>>> import numpy as np
>>> np.set_printoptions(suppress=True, linewidth=120)
>>> data = np.loadtxt("run19.csv", delimiter=",")
>>> data
array([[ 1. ,  0.7,  0. ,  1. ],
       [-0.4,  0.9, -2.2,  0.2],
       [-0.4, -1.2,  0.1,  0.8],
       [-2.1, -1.5,  0. ,  0.2]])
>>> t = np.radians(135)
>>> r_ = np.eye(4)
>>> r_[1, 1] = r_[3, 3] = np.cos(t)
>>> r_[1, 3], r_[3, 1] = -np.sin(t), np.sin(t)
>>> r_.round(2)
array([[ 1.  ,  0.  ,  0.  ,  0.  ],
       [ 0.  , -0.71,  0.  , -0.71],
       [ 0.  ,  0.  ,  1.  ,  0.  ],
       [ 0.  ,  0.71,  0.  , -0.71]])
>>> B = data @ r_.T
>>> np.round(np.linalg.det(r_), 2), round(np.trace(r_), 2)
(np.float64(1.0), np.float64(0.59))
>>> x0 = np.array([4, 3, 8, 0])
>>> rhs = r_ @ x0
>>> rhs.round(2)
array([ 4.  , -2.12,  8.  ,  2.12])
>>> print(np.round(np.linalg.solve(r_.T, r_[1]), 2) + 0)
[0. 1. 0. 0.]
>>> F = np.load("w.npy")
>>> F
array([[ 1, -1, -2,  0],
       [ 0,  0, -1, -1],
       [ 1, -1, -6, -4]])
>>> # row 2 dominates
>>> print(np.argsort(-np.linalg.norm(F, axis=0).round(6), kind="stable")[:3])
[2 3 0]
>>> x0 = np.array([4, 3, 2, 0])
>>> a = np.maximum(F @ x0, 0)
>>> np.maximum(F @ x0, 0) - np.maximum(-F @ x0, 0)
array([ -3,  -2, -11])
>>> F.T @ a
array([0, 0, 0, 0])
>>> J = np.loadtxt("mat.csv", delimiter=",")
>>> J
array([[ 0.6 , -1.1 ,  0.9 ,  0.4 ,  1.82],
       [ 1.2 , -2.8 ,  0.2 ,  2.4 ,  3.58],
       [-0.9 ,  1.4 , -0.7 , -1.4 , -2.62],
       [-0.7 ,  0.9 ,  1.  , -1.1 , -2.11],
       [ 0.  ,  1.4 ,  0.3 , -0.6 ,  0.07],
       [-0.5 , -1.1 ,  0.2 ,  2.  , -1.65],
       [ 0.7 , -0.1 ,  0.6 , -0.1 ,  1.95],
       [-1.4 ,  0.  ,  0.3 , -1.  , -4.29],
       [-1.3 ,  0.  , -1.  , -1.  , -3.9 ],
       [ 0.4 ,  0.5 ,  0.2 , -0.8 ,  1.14],
       [ 0.7 , -1.4 ,  0.4 ,  0.1 ,  2.23],
       [-0.9 ,  0.9 ,  0.4 , -0.7 , -2.64],
       [ 1.2 ,  0.  , -0.7 , -1.4 ,  3.63],
       [ 0.5 ,  0.  ,  0.1 , -2.8 ,  1.67],
       [ 0.8 , -0.4 ,  0.6 ,  1.3 ,  2.36],
       [-2.4 , -1.2 , -0.3 , -0.2 , -7.31],
       [ 0.5 ,  0.3 , -0.2 ,  1.  ,  1.51],
       [-0.4 ,  0.1 , -0.7 ,  0.5 , -1.07],
       [ 1.8 , -0.6 , -2.5 ,  1.8 ,  5.6 ],
       [-1.2 ,  0.3 ,  0.5 ,  0.6 , -3.6 ],
       [-0.2 , -0.5 ,  0.4 ,  0.9 , -0.51]])
>>> idx = J[:, 2] > np.median(J[:, 2])
>>> u = J[idx].mean(axis=0) - J[~idx].mean(axis=0)
>>> idx.astype(int)
array([1, 0, 0, 1, 1, 0, 1, 1, 0, 0, 1, 1, 0, 0, 1, 0, 0, 0, 0, 1, 1])
